% ipython --no-banner

In [1]: import numpy as np

In [2]: from numpy import linalg as LA

In [3]: np.set_printoptions(suppress=True, linewidth=160)

In [4]: A = np.load("data.npy")

In [5]: print(A.round(1))
[[ 0.3 -0.7  0.7]
 [-0.7  0.3  0.7]
 [ 0.7  0.7  0.3]]

In [6]: # symmetric

In [7]: def softmax(z):
   ...:     e = np.exp(z - z.max(axis=-1, keepdims=True))
   ...:     return e / e.sum(axis=-1, keepdims=True)
   ...: 

In [8]: print(np.round(softmax(A[2] + 3), 1))
[0.4 0.4 0.3]

In [9]: print(softmax(A).sum(axis=1))
[1. 1. 1.]

In [10]: print(np.round(softmax(A[2]), 1))
[0.4 0.4 0.3]

In [11]: att = A @ A.T / np.sqrt(3)

In [12]: print(np.round(softmax(att), 1))
[[0.5 0.3 0.3]
 [0.3 0.5 0.3]
 [0.3 0.3 0.5]]

In [13]: print(np.round(softmax(att + np.triu(np.full(att.shape, -np.inf), 1)), 1))
[[1.  0.  0. ]
 [0.4 0.6 0. ]
 [0.3 0.3 0.5]]

In [14]: print(np.round(softmax(att)[2] @ A, 1))
[0.2 0.2 0.5]

In [15]: data = np.load("test14.npy")

In [16]: print(data)
[[ 1  1 -1 -1 -1 -1  1  1]
 [ 1  1  1  1 -1 -1 -1 -1]
 [ 1  1  1  1  1  1  1  1]]

In [17]: # column 1 repeats column 0

In [18]: cov = data.T @ data

In [19]: print(np.trace(cov), (data ** 2).sum())
24 24

In [20]: print(np.allclose(cov, cov.T))
True

In [21]: print((data @ data.T).shape)
(3, 3)

In [22]: print(cov)
[[ 3  3  1  1 -1 -1  1  1]
 [ 3  3  1  1 -1 -1  1  1]
 [ 1  1  3  3  1  1 -1 -1]
 [ 1  1  3  3  1  1 -1 -1]
 [-1 -1  1  1  3  3  1  1]
 [-1 -1  1  1  3  3  1  1]
 [ 1  1 -1 -1  1  1  3  3]
 [ 1  1 -1 -1  1  1  3  3]]

In [23]: print(np.round(LA.eigvalsh(cov)[::-1], 1) + 0)
[8. 8. 8. 0. 0. 0. 0. 0.]

In [24]: E = np.load("sample10.npy")

In [25]: print(E)
[[-0.8  2.7  1.4  0.6  2.8]
 [-1.3  1.6 -2.6  3.1 -1.2]
 [ 3.  -1.7 -3.6 -0.8 -1.1]
 [ 1.9  1.4 -2.6  0.7  1.3]
 [-1.2  1.8 -2.9  2.  -3. ]
 [ 2.7 -0.9 -3.1 -0.7  0.3]
 [ 3.   1.  -3.8  0.   2.1]
 [-3.5  3.7 -3.8  0.5 -2.8]
 [ 2.3 -0.3 -3.3  0.7  3.2]
 [-2.6  2.7 -3.8  2.4 -2.4]
 [-2.5  2.1 -3.4  1.1 -2. ]
 [-1.1  1.   0.4  1.8  1.1]
 [-1.6  0.7 -2.3 -0.3  0.8]
 [ 3.6  0.  -3.6 -1.1  2.3]
 [-2.2  2.9 -2.7  3.1 -2. ]
 [-1.5  2.1 -0.8  1.2  2.8]
 [-0.6  1.7  0.3  1.2  3.1]
 [-2.8  0.5  0.1  0.  -0.6]
 [-2.1  2.7 -2.5  0.9 -3.4]
 [ 4.4  0.6 -1.5  0.   0.6]
 [ 3.2  0.5 -4.5  0.1 -1.3]]

In [26]: out = np.array([[-4, -2], [0, 5], [-5, 0], [4, 4], [4, 2]])

In [27]: print(LA.matrix_rank(np.vstack([E, out.T])))
5

In [28]: out = np.c_[E[:, :4] @ np.array([[2, 2, 3, 1], [3, 1, 0, 0], [2, 0, 1, 0], [1, 3, 3, 0]]), np.array([1, 2, 2, 1, 3, 3, 3, -1, 3, -1, 0, 1, 3, -3, -1, -2, -2, -1, 3, -1, -1])]

In [29]: print(out.round(1) + 0)
[[  9.9   2.9   0.8  -0.8   1. ]
 [  0.1   8.3   2.8  -1.3   2. ]
 [ -7.1   1.9   3.    3.    2. ]
 [  3.5   7.3   5.2   1.9   1. ]
 [ -0.8   5.4  -0.5  -1.2   3. ]
 [ -4.2   2.4   2.9   2.7   3. ]
 [  1.4   7.    5.2   3.    3. ]
 [ -3.   -1.8 -12.8  -3.5  -1. ]
 [ -2.2   6.4   5.7   2.3   3. ]
 [ -2.3   4.7  -4.4  -2.6  -1. ]
 [ -4.4   0.4  -7.6  -2.5   0. ]
 [  3.4   4.2   2.5  -1.1   1. ]
 [ -6.   -3.4  -8.   -1.6   3. ]
 [ -1.1   3.9   3.9   3.6  -3. ]
 [  2.    7.8   0.   -2.2  -1. ]
 [  2.9   2.7  -1.7  -1.5  -2. ]
 [  5.7   4.1   2.1  -0.6  -2. ]
 [ -3.9  -5.1  -8.3  -2.8  -1. ]
 [ -0.2   1.2  -6.1  -2.1   3. ]
 [  7.6   9.4  11.7   4.4  -1. ]
 [ -1.    7.2   5.4   3.2  -1. ]]

In [30]: print(LA.matrix_rank(np.c_[E, out]))
6
